In [1]: import numpy as np

In [2]: np.set_printoptions(suppress=True, linewidth=100)

In [3]: M = np.array([[25, -56, -6], [-56, 128, 0], [-6, 0, 72]])

In [4]: M
Out[4]: 
array([[ 25, -56,  -6],
       [-56, 128,   0],
       [ -6,   0,  72]])

In [5]: rng = np.random.default_rng(743)

In [6]: lab = rng.permutation(3)

In [7]: lab
Out[7]: array([2, 0, 1])

In [8]: B = M[lab][:, lab]

In [9]: np.allclose(B, M)
Out[9]: False

In [10]: left, s, vt = np.linalg.svd(M)

In [11]: evecs = vt[:(s > 1e-8).sum()]

In [12]: x0 = M[2] + 3 * M[1] + rng.integers(2) * np.eye(3)[0]

In [13]: x0
Out[13]: array([-174.,  384.,   72.])

In [14]: np.linalg.matrix_rank(np.vstack([M, x0]))
Out[14]: np.int64(2)

In [15]: np.allclose(evecs.T @ evecs @ x0, x0)
Out[15]: True

In [16]: ang = np.radians(109)

In [17]: Rm = np.eye(3)

In [18]: Rm[2, 2] = Rm[0, 0] = np.cos(ang)

In [19]: Rm[2, 0], Rm[0, 2] = -np.sin(ang), np.sin(ang)

In [20]: Rm.round(2)
Out[20]: 
array([[-0.33,  0.  ,  0.95],
       [ 0.  ,  1.  ,  0.  ],
       [-0.95,  0.  , -0.33]])

In [21]: B = M @ Rm.T

In [22]: np.allclose(M @ M.T, B @ B.T)
Out[22]: True

In [23]: np.round(np.abs(B - M).max(axis=0), 2)
Out[23]: array([76.03,  0.  , 89.77])

In [24]: B.round(2)
Out[24]: 
array([[-13.81, -56.  , -21.68],
       [ 18.23, 128.  ,  52.95],
       [ 70.03,   0.  , -17.77]])

In [25]: np.allclose(np.linalg.norm(M, axis=1), np.linalg.norm(B, axis=1))
Out[25]: True

In [26]: feats = np.array([[-1.4, 1.6, 0.4, -0.3, 0.6, 1.0],
    ...:     [1.9, 0.1, -1.2, -0.9, -0.7, 0.7],
    ...:     [0.4, 1.6, -1.0, 0.6, -1.0, 0.2]])

In [27]: B = np.array([[0, 0], [2, -2], [2, 2], [1, 2], [-1, -2], [2, 1]])

In [28]: np.round(B.T @ feats.T, 2)
Out[28]: 
array([[ 5.1, -1. ,  3.2],
       [-3.2, -2.3, -1.8]])

In [29]: np.round(np.einsum("ij,ij->i", feats, feats), 2)
Out[29]: array([6.13, 6.85, 5.12])

In [30]: np.round(np.einsum("ik,kj->ji", feats, B), 2)
Out[30]: 
array([[ 5.1, -1. ,  3.2],
       [-3.2, -2.3, -1.8]])

In [31]: np.round(np.einsum("ij->j", feats), 2)
Out[31]: array([ 0.9,  3.3, -1.8, -0.6, -1.1,  1.9])

In [32]: np.linalg.matrix_rank(np.vstack([feats, B.T]))
Out[32]: np.int64(5)

In [33]: x0 = np.array([-1, -4, 0, -4, -3, -1])

In [34]: a = np.maximum(feats @ x0, 0)

In [35]: feats.T @ a
Out[35]: array([ 5.13,  0.27, -3.24, -2.43, -1.89,  1.89])

In [36]: np.round(np.tanh(feats @ x0), 2)
Out[36]: array([-1.  ,  0.99, -1.  ])

In [37]: np.flatnonzero(a > 1e-9)
Out[37]: array([1])

In [38]: feats * (a > 1e-9)[:, None]
Out[38]: 
array([[-0. ,  0. ,  0. , -0. ,  0. ,  0. ],
       [ 1.9,  0.1, -1.2, -0.9, -0.7,  0.7],
       [ 0. ,  0. , -0. ,  0. , -0. ,  0. ]])

In [39]: arr = np.loadtxt("data.csv", delimiter=",")

In [40]: arr
Out[40]: 
array([[ 6., -3.],
       [-3.,  6.]])

In [41]: lab = rng.permutation(2)

In [42]: B = arr[:, lab] * rng.choice([-1, 1], 2)

In [43]: B
Out[43]: 
array([[-6., -3.],
       [ 3.,  6.]])

In [44]: left, _, vt = np.linalg.svd(arr.T @ B)

In [45]: np.round(left @ vt, 2) + 0
Out[45]: 
array([[-1.,  0.],
       [ 0.,  1.]])

In [46]: lab = rng.permutation(2)

In [47]: lab
Out[47]: array([1, 0])

In [48]: B = arr[lab][:, lab]

In [49]: np.allclose(B, arr)
Out[49]: True

In [50]: B
Out[50]: 
array([[ 6., -3.],
       [-3.,  6.]])

In [51]: np.diag(B)
Out[51]: array([6., 6.])

In [52]: x0 = np.ones(2)

In [53]: for _ in range(5):
    ...:     x0 = arr @ x0
    ...:     x0 /= np.linalg.norm(x0)
    ...:     print(round(x0 @ arr @ x0, 2))
    ...: 
3.0
3.0
3.0
3.0
3.0

In [54]: round(np.linalg.eigvalsh(arr)[-1], 2)
Out[54]: np.float64(9.0)

In [55]: x0.round(2)
Out[55]: array([0.71, 0.71])

In [56]: round(float(np.linalg.norm(arr, 1)), 2), np.round(np.linalg.norm(arr, np.inf), 2)
Out[56]: (9.0, np.float64(9.0))

In [57]: round(float(np.linalg.norm(arr, "nuc")), 2)
Out[57]: 12.0

In [58]: round(float(np.linalg.norm(arr, 2)), 2)
Out[58]: 9.0

In [59]: arr[0] @ arr[1]
Out[59]: np.float64(-36.0)

In [60]: np.round(np.linalg.norm(arr, axis=0), 2)
Out[60]: array([6.71, 6.71])

In [61]: round(float(np.linalg.norm(arr[0] - arr[1])), 2)
Out[61]: 12.73

In [62]: vals, evecs = np.linalg.eig(arr)

In [63]: np.round(np.sort(np.linalg.eigvals(np.linalg.inv(arr))), 2)
Out[63]: array([0.11, 0.33])

In [64]: np.round(np.sort(np.linalg.eigvals(arr @ arr)), 2)
Out[64]: array([ 9., 81.])

In [65]: vals.round(2)
Out[65]: array([9., 3.])

In [66]: np.round(arr @ evecs[:, 0] - vals[0] * evecs[:, 0], 2) + 0
Out[66]: array([0., 0.])

In [67]: np.round(np.sort(np.linalg.eigvals(arr.T)), 2)
Out[67]: array([3., 9.])

In [68]: round(float(np.prod(vals)), 2)
Out[68]: 27.0

In [69]: Q, _ = np.linalg.qr(np.array([[-1.6, -1.8], [0.5, -0.9]]))

In [70]: m1 = Q[:, :2]

In [71]: m1.round(2)
Out[71]: 
array([[-0.95,  0.3 ],
       [ 0.3 ,  0.95]])

In [72]: # equal to its transpose

In [73]: B = np.linalg.inv(m1)

In [74]: round(float(np.linalg.slogdet(m1)[0]), 2)
Out[74]: -1.0

In [75]: np.allclose(B, m1.T)
Out[75]: True

In [76]: np.round(np.linalg.det(m1) * np.linalg.det(B), 2)
Out[76]: np.float64(1.0)

In [77]: np.round(m1 @ B, 2) + 0
Out[77]: 
array([[1., 0.],
       [0., 1.]])

In [78]: np.round(np.linalg.inv(B), 2)
Out[78]: 
array([[-0.95,  0.3 ],
       [ 0.3 ,  0.95]])

In [79]: A = np.array([[5, 0, 1, 4], [4, 5, 3, 1], [0, 5, 2, 4], [0, 1, 3, 0], [0, 3, 5, 4]])

In [80]: A[3] = A[1]

In [81]: A
Out[81]: 
array([[5, 0, 1, 4],
       [4, 5, 3, 1],
       [0, 5, 2, 4],
       [4, 5, 3, 1],
       [0, 3, 5, 4]])

In [82]: # row 3 repeats row 1

In [83]: B = np.array([[4, 1], [-3, -6], [0, 7], [2, 8]])

In [84]: np.vstack([A, B.T]).shape
Out[84]: (7, 4)

In [85]: np.einsum("ik,kj->ji", A, B)
Out[85]: 
array([[28,  3, -7,  3, -1],
       [44,  3, 16,  3, 49]])

In [86]: np.einsum("ij,ij->i", A, A)
Out[86]: array([42, 51, 45, 51, 50])

In [87]: A @ B
Out[87]: 
array([[28, 44],
       [ 3,  3],
       [-7, 16],
       [ 3,  3],
       [-1, 49]])

In [88]: np.einsum("ij->j", A)
Out[88]: array([13, 18, 14, 14])

In [89]: A.reshape(-1, 2)
Out[89]: 
array([[5, 0],
       [1, 4],
       [4, 5],
       [3, 1],
       [0, 5],
       [2, 4],
       [4, 5],
       [3, 1],
       [0, 3],
       [5, 4]])

In [90]: A.ravel(order="F")
Out[90]: array([5, 4, 0, 4, 0, 0, 5, 5, 5, 3, 1, 3, 2, 3, 5, 4, 1, 4, 1, 4])

In [91]: t3 = A.reshape(5, 2, -1)

In [92]: t3.transpose(1, 0, 2)
Out[92]: 
array([[[5, 0],
        [4, 5],
        [0, 5],
        [4, 5],
        [0, 3]],

       [[1, 4],
        [3, 1],
        [2, 4],
        [3, 1],
        [5, 4]]])

In [93]: np.swapaxes(t3, 1, 2)[2]
Out[93]: 
array([[0, 2],
       [5, 4]])

In [94]: np.einsum("ihd,ihd->ih", t3, t3)
Out[94]: 
array([[25, 17],
       [41, 10],
       [25, 20],
       [41, 10],
       [ 9, 41]])

In [95]: np.einsum("ihd,jhd->hij", t3, t3).shape
Out[95]: (2, 5, 5)

In [96]: t3.shape
Out[96]: (5, 2, 2)

In [97]: proj = A @ np.linalg.solve(A.T @ A, A.T)

In [98]: np.round(np.diag(proj), 2)
Out[98]: array([1. , 0.5, 1. , 0.5, 1. ])

In [99]: proj.round(2) + 0
Out[99]: 
array([[1. , 0. , 0. , 0. , 0. ],
       [0. , 0.5, 0. , 0.5, 0. ],
       [0. , 0. , 1. , 0. , 0. ],
       [0. , 0.5, 0. , 0.5, 0. ],
       [0. , 0. , 0. , 0. , 1. ]])

In [100]: X = np.load("layer10.npy")

In [101]: X
Out[101]: 
array([[  1,   7,   0],
       [  0,   3,   8],
       [ -3,   2,   2],
       [ -3,   7,   2],
       [  1,  15,  -4],
       [  2,  17,  -1],
       [ -5,   9,  -6],
       [-12,   2,  -3],
       [-21,   0,   1],
       [-19,  -5,  -8],
       [-25,  -1,  -2],
       [-30,  -8,  -1],
       [-25,   1,   5],
       [-25,  -1,  11],
       [-17,   2,  10],
       [-10,  -5,   8],
       [-15,   1,   4],
       [ -7,   8,  -2],
       [  2,  17, -11],
       [  1,  10,  -6],
       [ -7,  12,  -6],
       [-15,   4,   2],
       [-19,   1,  -2],
       [-19,   2, -11],
       [-12,  -3,  -3],
       [ -7, -10, -10],
       [ -2, -16,  -6],
       [ -8, -16,  -8],
       [  1, -21,   1],
       [ 10, -14,  -7],
       [ 14, -22,  -5]])

In [102]: x0 = np.array([1, 2, 2])

In [103]: y = X @ x0

In [104]: try:
     ...:     np.linalg.solve(X, y)
     ...: except np.linalg.LinAlgError as e:
     ...:     print(e)
     ...: 
Last 2 dimensions of the array must be square

In [105]: np.round(np.linalg.pinv(X) @ X, 2) + 0
Out[105]: 
array([[1., 0., 0.],
       [0., 1., 0.],
       [0., 0., 1.]])

In [106]: np.round(np.linalg.solve(X.T @ X, X.T @ y), 2)
Out[106]: array([1., 2., 2.])

In [107]: y
Out[107]: 
array([ 15,  22,   5,  15,  23,  34,   1, -14, -19, -45, -31, -48, -13,  -5,   7,  -4,  -5,   5,
        14,   9,   5,  -3, -21, -37, -24, -47, -46, -56, -39, -32, -40])

In [108]: y = y + 0.05 * rng.normal(size=31)

In [109]: y.round(2)
Out[109]: 
array([ 15.04,  21.98,   4.98,  14.95,  23.03,  33.98,   1.01, -14.09, -19.08, -45.07, -30.97,
       -48.03, -13.06,  -4.89,   7.04,  -3.95,  -5.07,   5.05,  13.97,   8.99,   5.01,  -3.05,
       -21.06, -37.02, -24.02, -46.88, -46.03, -56.  , -39.03, -31.94, -40.  ])

In [110]: c, *_ = np.linalg.lstsq(X, y)

In [111]: c.round()
Out[111]: array([1., 2., 2.])

In [112]: np.round(X.T @ (y - X @ c), 2) + 0
Out[112]: array([0., 0., 0.])

In [113]: np.round(np.linalg.norm(y - X @ c), 2)
Out[113]: np.float64(0.28)

In [114]: proj = X @ np.linalg.solve(X.T @ X, X.T)

In [115]: np.allclose(proj @ proj, proj)
Out[115]: True

In [116]: np.round(np.linalg.eigvalsh(proj), 2) + 0
Out[116]: 
array([0., 0., 0., 0., 0., 0., 0., 0., 0., 0., 0., 0., 0., 0., 0., 0., 0., 0., 0., 0., 0., 0., 0.,
       0., 0., 0., 0., 0., 1., 1., 1.])

In [117]: np.round(proj @ X[:, 0], 2)
Out[117]: 
array([  1.,   0.,  -3.,  -3.,   1.,   2.,  -5., -12., -21., -19., -25., -30., -25., -25., -17.,
       -10., -15.,  -7.,   2.,   1.,  -7., -15., -19., -19., -12.,  -7.,  -2.,  -8.,   1.,  10.,
        14.])

In [118]: ang = np.radians(45)

In [119]: Rm = np.eye(4)

In [120]: Rm[3, 3] = Rm[2, 2] = np.cos(ang)

In [121]: Rm[3, 2], Rm[2, 3] = -np.sin(ang), np.sin(ang)

In [122]: Rm.round(2)
Out[122]: 
array([[ 1.  ,  0.  ,  0.  ,  0.  ],
       [ 0.  ,  1.  ,  0.  ,  0.  ],
       [ 0.  ,  0.  ,  0.71,  0.71],
       [ 0.  ,  0.  , -0.71,  0.71]])

In [123]: B = A @ Rm.T

In [124]: round(float(np.linalg.det(Rm)), 2), round(np.trace(Rm), 2)
Out[124]: (1.0, np.float64(3.41))

In [125]: np.allclose(A @ A.T, B @ B.T)
Out[125]: True

In [126]: B.round(2)
Out[126]: 
array([[ 5.  ,  0.  ,  3.54,  2.12],
       [ 4.  ,  5.  ,  2.83, -1.41],
       [ 0.  ,  5.  ,  4.24,  1.41],
       [ 4.  ,  5.  ,  2.83, -1.41],
       [ 0.  ,  3.  ,  6.36, -0.71]])

In [127]: np.allclose(np.linalg.norm(A, axis=1), np.linalg.norm(B, axis=1))
Out[127]: True

In [128]: np.round(np.linalg.svd(A, compute_uv=False), 2), np.round(np.linalg.svd(B, compute_uv=False), 2)
Out[128]: (array([13.43,  5.57,  4.66,  2.42]), array([13.43,  5.57,  4.66,  2.42]))

In [129]: x0 = np.array([3, 2, 0, 2])

In [130]: y = B @ x0

In [131]: np.round(np.linalg.lstsq(B, y)[0], 2) + 0
Out[131]: array([3., 2., 0., 2.])

In [132]: y.round(2)
Out[132]: array([19.24, 19.17, 12.83, 19.17,  4.59])

In [133]: np.round(np.linalg.pinv(B) @ B, 2) + 0
Out[133]: 
array([[1., 0., 0., 0.],
       [0., 1., 0., 0.],
       [0., 0., 1., 0.],
       [0., 0., 0., 1.]])

In [134]: y = y + 0.3 * rng.normal(size=5)

In [135]: y.round(2)
Out[135]: array([19.65, 18.93, 13.34, 19.15,  4.43])

In [136]: c, *_ = np.linalg.lstsq(B, y)

In [137]: np.round(B.T @ (y - B @ c), 2) + 0
Out[137]: array([0., 0., 0., 0.])

In [138]: round(float(np.linalg.norm(y - B @ c)), 2)
Out[138]: 0.15

In [139]: mat = np.load("test12.npy")

In [140]: mat
Out[140]: 
array([[0, 1, 1],
       [1, 0, 1],
       [1, 1, 0]])

In [141]: # symmetric, so the eigenvalues are real

In [142]: f = np.array([-3, 7, 3])

In [143]: B = mat + np.outer(f, np.eye(3)[1])

In [144]: round(float(np.linalg.det(B) / np.linalg.det(mat)), 2), round(1 + np.linalg.solve(mat, f)[1], 2)
Out[144]: (-2.5, np.float64(-2.5))

In [145]: vals, evecs = np.linalg.eig(mat)

In [146]: np.round(mat @ evecs[:, 0] - vals[0] * evecs[:, 0], 2) + 0
Out[146]: array([0., 0., 0.])

In [147]: np.round(np.sort(np.linalg.eigvals(mat.T)), 2)
Out[147]: array([-1., -1.,  2.])

In [148]: np.round(np.sort(np.linalg.eigvals(np.linalg.inv(mat))), 2)
Out[148]: array([-1. , -1. ,  0.5])

In [149]: np.round(np.sort(np.linalg.eigvals(mat @ mat)), 2)
Out[149]: array([1., 1., 4.])

In [150]: Q, evecs = np.linalg.qr(mat[:, :2])[0], np.linalg.qr(mat[:, 2:])[0]

In [151]: s = np.linalg.svd(Q.T @ evecs, compute_uv=False)

In [152]: np.round(np.degrees(np.arccos(s.clip(0, 1))), 2)
Out[152]: array([54.74])

In [153]: (s > 0.9).sum()
Out[153]: np.int64(0)

In [154]: K = np.load("a.npy")

In [155]: K
Out[155]: 
array([[  6.32,  16.23,  -1.53,  -9.58,  -1.62],
       [-10.77,  -6.03, -10.91,   6.25,   9.46],
       [ 14.24,  11.04,  -4.15,   0.64,   7.6 ],
       [  1.72,  -5.56,  -3.72,   9.77,  16.03],
       [ 17.1 ,   8.45,   0.02,  -5.35,  -2.76],
       [ 13.75,  -2.83, -12.49,  -5.25,   4.39],
       [-10.35,  -7.52, -13.56,  -6.93,   2.11],
       [  4.83,   3.38,  10.36,   9.03, -13.28],
       [ 12.91,   4.39,  -1.37, -14.54,   0.99],
       [  6.33,   1.53,  -6.54, -14.52, -10.19],
       [ -8.82,   4.77,  15.28,  -6.47,   4.91],
       [  0.59,   0.54,  11.93,  13.21,  -9.09],
       [ 16.35,  -8.6 ,   0.32,   4.23,   6.38]])

In [156]: x0 = np.array([3, -1, 0, 1, 2])

In [157]: y = K @ x0

In [158]: np.round(np.linalg.lstsq(K, y)[0], 2) + 0
Out[158]: array([ 3., -1.,  0.,  1.,  2.])

In [159]: y = y + 0.05 * rng.normal(size=13)

In [160]: y.round(2)
Out[160]: 
array([-10.05,  -1.11,  47.56,  52.5 ,  32.03,  47.74, -26.26,  -6.42,  21.81, -17.44, -27.89,
        -3.7 ,  74.63])

In [161]: c, *_ = np.linalg.lstsq(K, y)

In [162]: c.round(2) + 0
Out[162]: array([ 3., -1.,  0.,  1.,  2.])

In [163]: [round(float(np.linalg.norm(np.linalg.solve(K.T @ K + lam * np.eye(5), K.T @ y))), 2) for lam in (0, 1, 10, 100)]
Out[163]: [3.87, 3.87, 3.83, 3.5]
